$ python3 -q
>>> import numpy as np
>>> from numpy import linalg as LA
>>> np.set_printoptions(precision=1, suppress=True, linewidth=140, floatmode="fixed")
>>> rd = lambda a: np.round(a, 1) + 0
>>> m1 = np.loadtxt("dump.csv", delimiter=",")
>>> m1
array([[ 7.0,  3.0, -3.0, -3.0],
       [ 1.0, -1.0,  1.0, -5.0],
       [ 4.0, -4.0,  5.0, -4.0],
       [ 4.0,  5.0,  5.0,  4.0]])
>>> vec = np.array([2, 2, 1, 0])
>>> y = m1 @ vec
>>> beta, lr = np.zeros(4), 1 / LA.norm(m1, 2) ** 2
>>> for i in range(25):
...     beta -= lr * m1.T @ (m1 @ beta - y)
...     if i % 5 == 0: print(i, round(LA.norm(m1 @ beta - y), 1))
... 
0 3.2
5 1.1
10 0.9
15 0.7
20 0.5
>>> rd(LA.cond(m1))
np.float64(4.7)
>>> B = m1[0, 0] * m1[1:] - np.outer(m1[1:, 0], m1[0])
>>> B
array([[  0.0, -10.0,  10.0, -32.0],
       [  0.0, -40.0,  47.0, -16.0],
       [  0.0,  23.0,  47.0,  40.0]])
>>> rd(m1[:, 0] / m1[0, 0])
array([1.0, 0.1, 0.6, 0.6])
>>> M = np.load("arr.npy")
>>> M
array([[-3,  2],
       [ 2, -3]])
>>> # symmetric
>>> np.einsum("ii->", M)
np.int64(-6)
>>> w, vecs = LA.eig(M)
>>> rd(np.prod(w))
np.float64(5.0)
>>> vec = np.array([1, 3])
>>> y = M @ vec
>>> y
array([ 3, -7])
>>> rd(LA.solve(M, M[:, 0]))
array([1.0, 0.0])
>>> rd(LA.solve(M, y + M[:, 1]))
array([1.0, 4.0])
>>> rd(LA.solve(M.T, M[1]))
array([0.0, 1.0])
>>> E = np.loadtxt("out1.csv", delimiter=",")
>>> E
array([[ 9.0, -4.0,  2.0,  0.0],
       [-4.0,  9.0, -2.0,  0.0],
       [ 2.0, -2.0,  6.0,  0.0],
       [ 0.0,  0.0,  0.0,  5.0]])
>>> # symmetric, so the eigenvalues are real
>>> rng = np.random.default_rng(5408)
>>> z = rng.permutation(4)
>>> B = E[:, z] * rng.choice([-1, 1], 4)
>>> B
array([[-4.0, -2.0, -9.0, -0.0],
       [ 9.0,  2.0,  4.0, -0.0],
       [-2.0, -6.0, -2.0, -0.0],
       [ 0.0, -0.0, -0.0, -5.0]])
>>> Uu, _, vt = LA.svd(E.T @ B)
>>> rd(LA.lstsq(E, B)[0])
array([[ 0.0,  0.0, -1.0,  0.0],
       [ 1.0,  0.0,  0.0,  0.0],
       [ 0.0, -1.0,  0.0,  0.0],
       [ 0.0,  0.0,  0.0, -1.0]])
>>> z
array([1, 2, 0, 3])
>>> w, vecs = LA.eig(E)
>>> rd(np.sort(LA.eigvals(E @ E)))
array([ 25.0,  25.0,  25.0, 196.0])
>>> rd(E @ vecs[:, 0] - w[0] * vecs[:, 0])
array([0.0, 0.0, 0.0, 0.0])
>>> (E != 0).astype(int)
array([[1, 1, 1, 0],
       [1, 1, 1, 0],
       [1, 1, 1, 0],
       [0, 0, 0, 1]])
>>> E @ E
array([[101.0, -76.0,  38.0,   0.0],
       [-76.0, 101.0, -38.0,   0.0],
       [ 38.0, -38.0,  44.0,   0.0],
       [  0.0,   0.0,   0.0,  25.0]])
>>> rd(np.sort(LA.eigvals(E).real))
array([ 5.0,  5.0,  5.0, 14.0])
>>> w, vecs = LA.eigh(E)
>>> rd(LA.svd(E, compute_uv=False))
array([14.0,  5.0,  5.0,  5.0])
>>> rd(vecs @ np.diag(w) @ vecs.T)
array([[ 9.0, -4.0,  2.0,  0.0],
       [-4.0,  9.0, -2.0,  0.0],
       [ 2.0, -2.0,  6.0,  0.0],
       [ 0.0,  0.0,  0.0,  5.0]])
>>> rd(LA.eigvalsh(E @ E))
array([ 25.0,  25.0,  25.0, 196.0])
>>> z = rng.permutation(4)
>>> z
array([1, 0, 2, 3])
>>> B = E[z][:, z]
>>> np.trace(B)
np.float64(29.0)
>>> B
array([[ 9.0, -4.0, -2.0,  0.0],
       [-4.0,  9.0,  2.0,  0.0],
       [-2.0,  2.0,  6.0,  0.0],
       [ 0.0,  0.0,  0.0,  5.0]])
>>> rd(np.sort(np.abs(LA.eigvals(B))))
array([ 5.0,  5.0,  5.0, 14.0])
>>> mat = np.load("m.npy")
>>> mat
array([[ 1.0, -2.0,  0.0],
       [-2.0, -2.0, -2.0],
       [ 0.0, -2.0,  2.0]])
>>> # symmetric
>>> Q, R = LA.qr(mat)
>>> Q.shape, R.shape
((3, 3), (3, 3))
>>> rd(np.abs(np.diag(R)))
array([2.2, 3.3, 2.1])
>>> rd(R)
array([[-2.2, -0.9, -1.8],
       [ 0.0,  3.3, -0.5],
       [ 0.0,  0.0,  2.1]])
>>> cov = R.T @ R
>>> (R @ R.T).shape
(3, 3)
>>> rd(np.trace(cov)), rd((R ** 2).sum())
(np.float64(25.0), np.float64(25.0))
>>> np.allclose(mat, mat.T)
True
>>> rd(LA.matrix_power(mat, 3))
array([[  1.0, -22.0,   4.0],
       [-22.0, -28.0, -24.0],
       [  4.0, -24.0,  16.0]])
>>> LA.determinant(mat)
Traceback (most recent call last):
  File "<python-input-64>", line 1, in <module>
    LA.determinant(mat)
    ^^^^^^^^^^^^^^
AttributeError: module 'numpy.linalg' has no attribute 'determinant'
>>> assert mat == mat.T
Traceback (most recent call last):
  File "<python-input-65>", line 1, in <module>
    assert mat == mat.T
           ^^^^^^^^^^^^
ValueError: The truth value of an array with more than one element is ambiguous. Use a.any() or a.all()
>>> mat @ mat
array([[ 5.0,  2.0,  4.0],
       [ 2.0, 12.0,  0.0],
       [ 4.0,  0.0,  8.0]])
>>> w, vecs = LA.eig(mat)
>>> rd(np.sort(LA.eigvals(mat @ mat)))
array([ 2.0, 10.2, 12.9])
>>> rd(np.sort(LA.eigvals(LA.inv(mat))))
array([-0.3,  0.3,  0.7])
>>> T = np.stack([mat, 3 * mat, mat[::-1]])
>>> T.sum(axis=0)
array([[  4.0, -10.0,   2.0],
       [-10.0, -10.0, -10.0],
       [  1.0, -10.0,   8.0]])
>>> np.einsum("bij,cij->bc", T, T)
array([[ 25.0,  75.0,  20.0],
       [ 75.0, 225.0,  60.0],
       [ 20.0,  60.0,  25.0]])
>>> arr = np.load("sample11.npy")
>>> arr
array([[ 0,  0],
       [ 1, -1]])
>>> # rank 1
>>> vec = np.array([4, 3])
>>> np.sign((arr @ vec).round(6))
array([0, 1])
>>> arr * vec
array([[ 0,  0],
       [ 4, -3]])
>>> (arr * vec).sum(axis=1)
array([0, 1])
>>> arr @ (2 * vec)
array([0, 2])
>>> arr @ vec
array([0, 1])
>>> arr @ np.eye(2)[1]
array([ 0.0, -1.0])
>>> data = np.array([[0.4, -0.3, -0.8, -1.5],
...     [-0.6, 1.6, 0.1, 1.8],
...     [1.9, -0.3, 1.3, -0.5]])
>>> data
array([[ 0.4, -0.3, -0.8, -1.5],
       [-0.6,  1.6,  0.1,  1.8],
       [ 1.9, -0.3,  1.3, -0.5]])
>>> Uu, sig = LA.svd(data)
Traceback (most recent call last):
  File "<python-input-85>", line 1, in <module>
    Uu, sig = LA.svd(data)
    ^^^^^^^
ValueError: too many values to unpack (expected 2)
>>> Uu, sig, vt = LA.svd(data, full_matrices=False)
>>> (sig > 1e-8).sum()
np.int64(3)
>>> rd(Uu.T @ Uu)
array([[1.0, 0.0, 0.0],
       [0.0, 1.0, 0.0],
       [0.0, 0.0, 1.0]])
>>> rd(np.cumsum(sig ** 2) / np.sum(sig ** 2))
array([0.7, 1.0, 1.0])
>>> rd(sig)
array([3.1, 2.1, 0.8])
>>> rd(vt @ vt.T)
array([[1.0, 0.0, 0.0],
       [0.0, 1.0, 0.0],
       [0.0, 0.0, 1.0]])
>>> T = np.stack([data, -2 * data, data[::-1]])
>>> LA.matrix_rank(T.reshape(3, -1))
np.int64(2)
>>> rd(LA.norm(T, axis=(1, 2)))
array([3.9, 7.7, 3.9])
>>> W2 = np.array([[-2, 0, 2], [-2, 1, -1], [-1, -2, 2]])
>>> A = (rng.random((16, 3)) < 0.25) @ W2
>>> A
array([[ 0,  0,  0],
       [ 0,  0,  0],
       [-2,  0,  2],
       [ 0,  0,  0],
       [-2,  0,  2],
       [-2,  1, -1],
       [-1, -2,  2],
       [-1, -2,  2],
       [ 0,  0,  0],
       [-2,  0,  2],
       [-1, -2,  2],
       [-2,  0,  2],
       [-2,  1, -1],
       [ 0,  0,  0],
       [-1, -2,  2],
       [-3, -1,  1]])
>>> # row 1 repeats row 0
>>> def softmax(z):
...     e = np.exp(z - z.max(axis=-1, keepdims=True))
...     return e / e.sum(axis=-1, keepdims=True)
... 
>>> rd(softmax(10 * A[4]))
array([0.0, 0.0, 1.0])
>>> rd(softmax(A[4]))
array([0.0, 0.1, 0.9])
>>> S = A @ A.T / np.sqrt(3)
>>> softmax(S).round(6).argmax(axis=1)
array([ 0,  0,  2,  0,  2,  5,  6,  6,  0,  2,  6,  2,  5,  0,  6, 15])
>>> rd(softmax(S)[4] @ A)
array([-1.9, -0.5,  1.8])
>>> rd(LA.norm(M) ** 2 / LA.norm(M, 2) ** 2)
np.float64(1.0)
>>> rd(LA.norm(M[1], 1)), rd(LA.norm(M[1], np.inf))
(np.float64(5.0), np.float64(3.0))
>>> rd(LA.norm(M, 2))
np.float64(5.0)
>>> rd(LA.norm(M, axis=0))
array([3.6, 3.6])
>>> rd(LA.norm(M, 1)), rd(LA.norm(M, np.inf))
(np.float64(5.0), np.float64(5.0))
>>> M[1] @ M[0]
np.int64(-12)
>>> rd(LA.norm(M, axis=1))
array([3.6, 3.6])
>>> Xs = (A - A.mean(axis=0)) / A.std(axis=0)
>>> rd(Xs.std(axis=0))
array([1.0, 1.0, 1.0])
>>> beta = LA.lstsq(np.delete(Xs, 1, axis=1), Xs[:, 1])[0]
>>> rd(beta)
array([-0.3, -0.8])
>>> np.abs(beta).argmax()
np.int64(1)
>>> dist = LA.norm(A[:, None] - A[None], axis=-1)
>>> rd(dist[:5, :5])
array([[0.0, 0.0, 2.8, 0.0, 2.8],
       [0.0, 0.0, 2.8, 0.0, 2.8],
       [2.8, 2.8, 0.0, 2.8, 0.0],
       [0.0, 0.0, 2.8, 0.0, 2.8],
       [2.8, 2.8, 0.0, 2.8, 0.0]])
>>> (dist + 1e9 * np.eye(16)).round(6).argmin(axis=1)
array([ 1,  0,  4,  0,  2, 12,  7,  6,  0,  2,  6,  2,  5,  0,  6,  2])
>>> dist.shape
(16, 16)
>>> rd(dist[0])
array([0.0, 0.0, 2.8, 0.0, 2.8, 2.4, 3.0, 3.0, 0.0, 2.8, 3.0, 2.8, 2.4, 0.0, 3.0, 3.3])
>>> dist[0].round(6).argsort(kind="stable")[:4]
array([0, 1, 3, 8])
>>> np.flatnonzero(dist[0] < dist.mean() / 2)
array([ 0,  1,  3,  8, 13])
>>> Uu, sig, vt = LA.svd(A, full_matrices=False)
>>> rd(np.cumsum(sig ** 2) / np.sum(sig ** 2))
array([0.7, 1.0, 1.0])
>>> (sig > 1e-8).sum()
np.int64(3)
>>> rd(sig / sig[0])
array([1.0, 0.6, 0.2])
>>> rd(sig)
array([8.1, 4.5, 2.0])
>>> J = np.loadtxt("data.csv", delimiter=",")
>>> J
array([[ 34.0,   3.0,   2.0],
       [  4.0, -15.0,  -2.0],
       [  0.0,  -4.0, -13.0]])
>>> Uu, sig, vt = LA.svd(J, full_matrices=False)
>>> np.allclose(Uu * sig @ vt, J)
True
>>> rd(Uu.T @ J @ vt.T)
array([[34.3,  0.0,  0.0],
       [ 0.0, 17.4,  0.0],
       [ 0.0,  0.0, 10.8]])
>>> (sig > 1e-8).sum()
np.int64(3)
>>> rd(np.abs(vt[0]))
array([1.0, 0.1, 0.1])
>>> rd(vt @ vt.T)
array([[1.0, 0.0, 0.0],
       [0.0, 1.0, 0.0],
       [0.0, 0.0, 1.0]])
>>> rd(np.sqrt((sig ** 2).sum())), rd(LA.norm(J))
(np.float64(40.0), np.float64(40.0))
>>> rd(np.cumsum(sig ** 2) / np.sum(sig ** 2))
array([0.7, 0.9, 1.0])
>>> rd(sig)
array([34.3, 17.4, 10.8])
>>> np.abs(Uu[:, 0]).round(6).argmax()
np.int64(0)
>>> T = np.stack([J, -1 * J, J[::-1]])
>>> (T @ J.T).shape
(3, 3, 3)
>>> LA.matrix_rank(T.reshape(3, -1))
np.int64(2)
>>> np.einsum("bij,cij->bc", T, T)
array([[ 1599.0, -1599.0,   169.0],
       [-1599.0,  1599.0,  -169.0],
       [  169.0,  -169.0,  1599.0]])
>>> rd(LA.norm(T, axis=(1, 2)))
array([40.0, 40.0, 40.0])
>>> T.sum(axis=0)
array([[  0.0,  -4.0, -13.0],
       [  4.0, -15.0,  -2.0],
       [ 34.0,   3.0,   2.0]])
>>> rd(LA.eigvals(J))
array([ 34.2, -17.3, -11.0])
>>> rd(LA.det(J.T))
np.float64(6482.0)
>>> rd(LA.det(J[::-1]))
np.float64(-6482.0)
>>> rd(LA.det(2 * J)), rd(LA.det(J))
(np.float64(51856.0), np.float64(6482.0))
